$ python -q
>>> import numpy as np
>>> import numpy.linalg as la
>>> np.set_printoptions(precision=3, suppress=True, linewidth=140, floatmode="fixed")
>>> X = np.loadtxt("m.csv", delimiter=",")
>>> X
array([[-0.700,  0.964,  0.100, -0.100, -0.400],
       [ 1.700, -3.260, -0.800, -0.900,  1.200],
       [-1.200,  0.837, -0.700,  1.000, -0.400],
       [ 2.100, -3.180,  0.300,  0.300,  1.000],
       [-0.900,  0.839,  2.400,  0.900, -0.200],
       [ 0.500,  0.002,  0.000,  1.200, -0.100],
       [-0.800,  2.869, -0.500, -0.600, -0.800],
       [ 0.700, -0.248, -1.400,  0.100,  0.100],
       [ 0.000, -1.438,  1.300, -1.800,  0.500],
       [ 1.500,  0.196,  1.000,  1.100, -0.100],
       [-0.100,  0.544, -0.200, -0.800, -0.400],
       [ 1.400, -1.274, -0.400, -1.700,  0.300],
       [ 0.700,  0.435, -0.100, -1.500, -0.100],
       [-1.800, -0.902,  1.100,  0.800,  0.300],
       [ 1.600, -3.312, -0.200, -0.200,  1.100],
       [-1.600, -2.336, -0.800, -1.300,  0.700],
       [-0.700,  0.243,  0.100, -0.600, -0.100]])
>>> dist = la.norm(X[:, None] - X[None], axis=-1)
>>> dist.shape
(17, 17)
>>> np.flatnonzero(dist[16] < dist.mean() / 2)
array([ 0, 10, 16])
>>> dist[:5, :5]
array([[0.000, 5.255, 1.455, 5.213, 2.527],
       [5.255, 0.000, 5.601, 1.690, 6.245],
       [1.455, 5.601, 0.000, 5.521, 3.122],
       [5.213, 1.690, 5.521, 0.000, 5.600],
       [2.527, 6.245, 3.122, 5.600, 0.000]])
>>> round(float(la.norm(X, 1)), 3), round(la.norm(X, np.inf), 3)
(22.879, np.float64(7.86))
>>> np.round(la.norm(X[3], 1), 3), round(float(la.norm(X[3], np.inf)), 3)
(np.float64(6.88), 3.18)
>>> round(float(la.norm(X[3] - X[6])), 3)
7.049
>>> round(float(la.norm(X, "nuc")), 3)
20.308
>>> np.round(la.norm(X, 2), 3)
np.float64(8.33)
>>> round(X[3] @ X[6], 3)
np.float64(-11.933)
>>> la.norm(X, axis=1).argmax()
np.int64(1)
>>> x0 = np.array([1, 1, 3, 3, 0])
>>> y = X @ x0
>>> np.round(la.solve(X.T @ X, X.T @ y), 3) + 0
array([1.000, 1.000, 3.000, 3.000, 0.000])
>>> np.round(la.pinv(X) @ X, 3) + 0
array([[1.000, 0.000, 0.000, 0.000, 0.000],
       [0.000, 1.000, 0.000, 0.000, 0.000],
       [0.000, 0.000, 1.000, 0.000, 0.000],
       [0.000, 0.000, 0.000, 1.000, 0.000],
       [0.000, 0.000, 0.000, 0.000, 1.000]])
>>> np.round(la.lstsq(X, y)[0], 3) + 0
array([1.000, 1.000, 3.000, 3.000, 0.000])
>>> rng = np.random.default_rng(807038)
>>> y = y + 0.02 * rng.normal(size=17)
>>> y
array([  0.260,  -6.686,   0.514,   0.726,   9.840,   4.116,  -1.228,  -3.450,  -2.935,   8.009,  -2.567,  -6.201,  -3.667,   2.977,
        -2.916, -10.242,  -1.916])
>>> coef, *_ = la.lstsq(X, y)
>>> coef
array([1.003, 1.008, 3.004, 3.001, 0.014])
>>> coef.round()
array([1.000, 1.000, 3.000, 3.000, 0.000])
>>> cen = X - X.mean(axis=0)
>>> evecs = la.svd(cen)[2][:4]
>>> M2 = cen - cen @ evecs.T @ evecs
>>> np.diag(evecs.T @ evecs)
array([1.000, 0.903, 1.000, 1.000, 0.098])
>>> M2.std(axis=0)
array([0.001, 0.026, 0.002, 0.001, 0.080])
>>> basis = X[[0, 2]].astype(float)
>>> for _ in range(6):
...     lab = la.norm(X[:, None] - basis, axis=-1).argmin(axis=1)
...     basis = np.array([X[lab == j].mean(axis=0) for j in range(2)])
... 
>>> lab
array([1, 0, 1, 0, 1, 1, 1, 1, 0, 1, 1, 0, 1, 1, 0, 0, 1])
>>> basis
array([[ 0.867, -2.467, -0.100, -0.933,  0.800],
       [-0.255,  0.525,  0.164,  0.136, -0.200]])
>>> np.abs(basis[1] - basis[0]).argmax()
np.int64(1)
>>> np.bincount(lab)
array([ 6, 11])
>>> arr = np.load("out9.npy")
>>> arr
array([[  2,   1,   2,  -3,  -3],
       [  2,  -1,   4,  -3,  -2],
       [  0,  -2,   1,  -1,  -4],
       [  2,   0,   2,   2,  -2],
       [ -1,  -2,   5,  -1,   0],
       [  0,   1,   4,   0,  -1],
       [  1,   4,   6,   2,  -4],
       [  0,   6,   7,   3,  -2],
       [  3,   4,   7,   2,  -5],
       [  0,   4,   4,   1,  -6],
       [ -2,   1,   2,   4,  -9],
       [  0,   1,   0,   6, -10],
       [  1,   4,  -1,   7, -10],
       [ -1,   6,  -2,   6, -10],
       [ -2,   4,  -5,   7,  -8],
       [  1,   3,  -6,   7,  -7],
       [ -1,   5,  -5,  10, -10],
       [ -1,   2,  -3,  13, -11],
       [  2,   5,  -5,  12, -12],
       [  5,   2,  -3,  10, -11],
       [  8,   1,  -3,   7, -13],
       [  5,  -1,  -1,   9, -11],
       [  4,  -2,  -4,   7, -12],
       [  3,  -2,  -7,   4,  -9],
       [  1,  -3,  -6,   6,  -7],
       [  0,  -2,  -9,   7,  -4],
       [  2,  -4, -11,   9,  -4],
       [  0,  -4,  -8,   9,  -2],
       [ -3,  -3,  -6,   8,  -5]])
>>> basis = arr[[10, 9]].astype(float)
>>> for _ in range(5):
...     lab = la.norm(arr[:, None] - basis, axis=-1).argmin(axis=1)
...     basis = np.array([arr[lab == j].mean(axis=0) for j in range(2)])
... 
>>> lab
array([1, 1, 1, 1, 1, 1, 1, 1, 1, 1, 0, 0, 0, 0, 0, 0, 0, 0, 0, 0, 0, 0, 0, 0, 0, 0, 0, 0, 0])
>>> basis[1] - basis[0]
array([-0.258,  0.816,  8.568, -7.589,  5.784])
>>> basis
array([[ 1.158,  0.684, -4.368,  7.789, -8.684],
       [ 0.900,  1.500,  4.200,  0.200, -2.900]])
>>> np.abs(basis[1] - basis[0]).argmax()
np.int64(2)
>>> E = np.array([[0.3, 3.0, 3.0], [0.0, 1.3, 0.0], [0.0, 3.0, 3.3]])
>>> np.round(la.det(2 * E), 3), round(float(la.det(E)), 3)
(np.float64(10.296), 1.287)
>>> np.round(np.einsum("ij,ji->", E, E), 3)
np.float64(12.67)
>>> la.eigvals(E)
array([0.300, 3.300, 1.300])
>>> np.poly(E)
array([ 1.000, -4.900,  5.670, -1.287])
>>> round(float(la.eigvals(E).sum().real), 3)
4.9
>>> x0 = np.array([2, 5, -2])
>>> y = E @ x0
>>> y
array([9.600, 6.500, 8.400])
>>> np.round(la.solve(E.T, E[0]), 3) + 0
array([1.000, 0.000, 0.000])
>>> hat = np.triu(np.array([[0, 3, -2], [-1, -2, -1], [1, 2, -2]]), 1) + np.eye(3)
>>> M2 = hat @ E @ la.inv(hat)
>>> np.round(la.det(M2), 3)
np.float64(1.287)
>>> np.trace(M2), np.trace(E)
(np.float64(4.9), np.float64(4.9))
>>> np.poly(M2)
array([ 1.000, -4.900,  5.670, -1.287])
>>> hat @ E - E @ hat
array([[ 0.000, -3.000, -3.000],
       [ 0.000, -3.000, -2.000],
       [ 0.000,  0.000,  3.000]])
>>> la.matrix_rank(M2)
np.int64(3)
>>> cen = arr - arr.mean(axis=0)
>>> evecs = la.svd(cen)[2][:1]
>>> M2 = cen - cen @ evecs.T @ evecs
>>> round(la.norm(M2) / la.norm(cen), 3)
np.float64(0.643)
>>> np.cov(cen @ evecs.T, rowvar=False)
array(43.613)
>>> M = np.load("x.npy")
>>> M
array([[ 2.000, 10.000,  2.000,  2.000,  2.000],
       [10.000, 23.000,  5.000,  5.000,  5.000],
       [ 2.000,  5.000, -1.000,  1.000,  1.000],
       [ 2.000,  5.000,  1.000, -1.000,  1.000],
       [ 2.000,  5.000,  1.000,  1.000, -1.000]])
>>> # symmetric, so the eigenvalues are real
>>> x0 = np.array([0, -2, -2, 2, 3])
>>> h = np.maximum(M @ x0, 0)
>>> np.flatnonzero(h > 1e-9)
array([], dtype=int64)
>>> np.maximum(M @ x0, 0) - np.maximum(-M @ x0, 0)
array([-14.000, -31.000,  -3.000, -11.000, -13.000])
>>> np.maximum(M @ (3 * x0), 0)
array([0.000, 0.000, 0.000, 0.000, 0.000])
>>> np.tanh(M @ x0)
array([-1.000, -1.000, -0.995, -1.000, -1.000])
>>> lab = rng.permutation(5)
>>> M2 = M[:, lab] * rng.choice([-1, 1], 5)
>>> M2
array([[ 10.000,   2.000,   2.000,  -2.000,  -2.000],
       [ 23.000,   5.000,   5.000, -10.000,  -5.000],
       [  5.000,   1.000,   1.000,  -2.000,   1.000],
       [  5.000,   1.000,  -1.000,  -2.000,  -1.000],
       [  5.000,  -1.000,   1.000,  -2.000,  -1.000]])
>>> left, _, VT = la.svd(M.T @ M2)
>>> lab
array([1, 4, 3, 0, 2])
>>> w, evecs = la.eigh(M)
>>> x0 = np.array([7, 8, 6, 5, 6])
>>> evecs * np.abs(w) @ evecs.T
array([[ 5.500,  8.750,  1.750,  1.750,  1.750],
       [ 8.750, 23.875,  4.375,  4.375,  4.375],
       [ 1.750,  4.375,  2.875,  0.875,  0.875],
       [ 1.750,  4.375,  0.875,  2.875,  0.875],
       [ 1.750,  4.375,  0.875,  0.875,  2.875]])
>>> la.eigvalsh(M[1:, 1:])
array([-2.000, -2.000, -2.000, 26.000])
>>> round(x0 @ M @ x0 / (x0 @ x0), 3), np.round(w[0], 3), round(float(w[-1]), 3)
(np.float64(22.005), np.float64(-2.0), 30.0)
>>> M.shape
(5, 5)
>>> la.matrix_rank(M)
np.int64(5)
>>> la.svd(M, compute_uv=False)
array([30.000,  2.000,  2.000,  2.000,  2.000])
>>> np.count_nonzero(M)
np.int64(25)
>>> M.mean(axis=0)
array([3.600, 9.600, 1.600, 1.600, 1.600])
>>> np.unravel_index(np.abs(M).argmax(), M.shape)
(np.int64(1), np.int64(1))
>>> np.diff(M, axis=0)
array([[  8.000,  13.000,   3.000,   3.000,   3.000],
       [ -8.000, -18.000,  -6.000,  -4.000,  -4.000],
       [  0.000,   0.000,   2.000,  -2.000,   0.000],
       [  0.000,   0.000,   0.000,   2.000,  -2.000]])
>>> M.sum(axis=1)
array([18.000, 48.000,  8.000,  8.000,  8.000])
>>> W0 = np.load("case12.npy")
>>> W0
array([[ 0.996, -0.982, -0.701, -1.000,  0.890],
       [-0.508,  0.675,  0.110,  0.653, -0.060],
       [-0.380,  0.935, -0.050,  0.291,  0.462],
       [ 0.735,  0.967, -0.523, -0.970,  0.944],
       [-0.890,  0.647,  0.405,  0.979, -0.658],
       [ 0.885, -0.997, -0.139, -0.933, -0.397],
       [-0.696,  0.980,  0.050,  0.744,  0.388],
       [-0.753,  0.691,  0.254,  0.905, -0.371],
       [-0.961,  0.726,  0.544,  0.997, -0.821],
       [ 0.414,  0.927, -0.336, -0.814,  0.821],
       [-0.273, -0.912,  0.273,  0.686, -0.753]])
>>> cov = np.cov(W0, rowvar=False)
>>> cov.shape
(5, 5)
>>> np.median(W0, axis=0)
array([-0.380,  0.691,  0.050,  0.653, -0.060])
>>> np.round(np.corrcoef(W0[:, 1], W0[:, 2])[0, 1], 3)
np.float64(0.216)
>>> np.corrcoef(W0.T)
array([[ 1.000, -0.513, -0.891, -0.977,  0.603],
       [-0.513,  1.000,  0.216,  0.343,  0.213],
       [-0.891,  0.216,  1.000,  0.910, -0.886],
       [-0.977,  0.343,  0.910,  1.000, -0.689],
       [ 0.603,  0.213, -0.886, -0.689,  1.000]])
